% python3 -q
>>> import numpy as np
>>> np.set_printoptions(suppress=True, linewidth=120)
>>> feats = -1 * np.eye(8) + np.eye(8, k=1)
>>> feats
array([[-1.,  1.,  0.,  0.,  0.,  0.,  0.,  0.],
       [ 0., -1.,  1.,  0.,  0.,  0.,  0.,  0.],
       [ 0.,  0., -1.,  1.,  0.,  0.,  0.,  0.],
       [ 0.,  0.,  0., -1.,  1.,  0.,  0.,  0.],
       [ 0.,  0.,  0.,  0., -1.,  1.,  0.,  0.],
       [ 0.,  0.,  0.,  0.,  0., -1.,  1.,  0.],
       [ 0.,  0.,  0.,  0.,  0.,  0., -1.,  1.],
       [ 0.,  0.,  0.,  0.,  0.,  0.,  0., -1.]])
>>> Y = feats / np.sqrt((feats ** 2).mean(axis=1, keepdims=True))
>>> feats - feats.mean(axis=1, keepdims=True)
array([[-1.   ,  1.   ,  0.   ,  0.   ,  0.   ,  0.   ,  0.   ,  0.   ],
       [ 0.   , -1.   ,  1.   ,  0.   ,  0.   ,  0.   ,  0.   ,  0.   ],
       [ 0.   ,  0.   , -1.   ,  1.   ,  0.   ,  0.   ,  0.   ,  0.   ],
       [ 0.   ,  0.   ,  0.   , -1.   ,  1.   ,  0.   ,  0.   ,  0.   ],
       [ 0.   ,  0.   ,  0.   ,  0.   , -1.   ,  1.   ,  0.   ,  0.   ],
       [ 0.   ,  0.   ,  0.   ,  0.   ,  0.   , -1.   ,  1.   ,  0.   ],
       [ 0.   ,  0.   ,  0.   ,  0.   ,  0.   ,  0.   , -1.   ,  1.   ],
       [ 0.125,  0.125,  0.125,  0.125,  0.125,  0.125,  0.125, -0.875]])
>>> np.round(np.linalg.norm(Y, axis=1), 4)
array([2.8284, 2.8284, 2.8284, 2.8284, 2.8284, 2.8284, 2.8284, 2.8284])
>>> np.linalg.matrix_rank(feats - feats.mean(axis=1, keepdims=True))
np.int64(7)
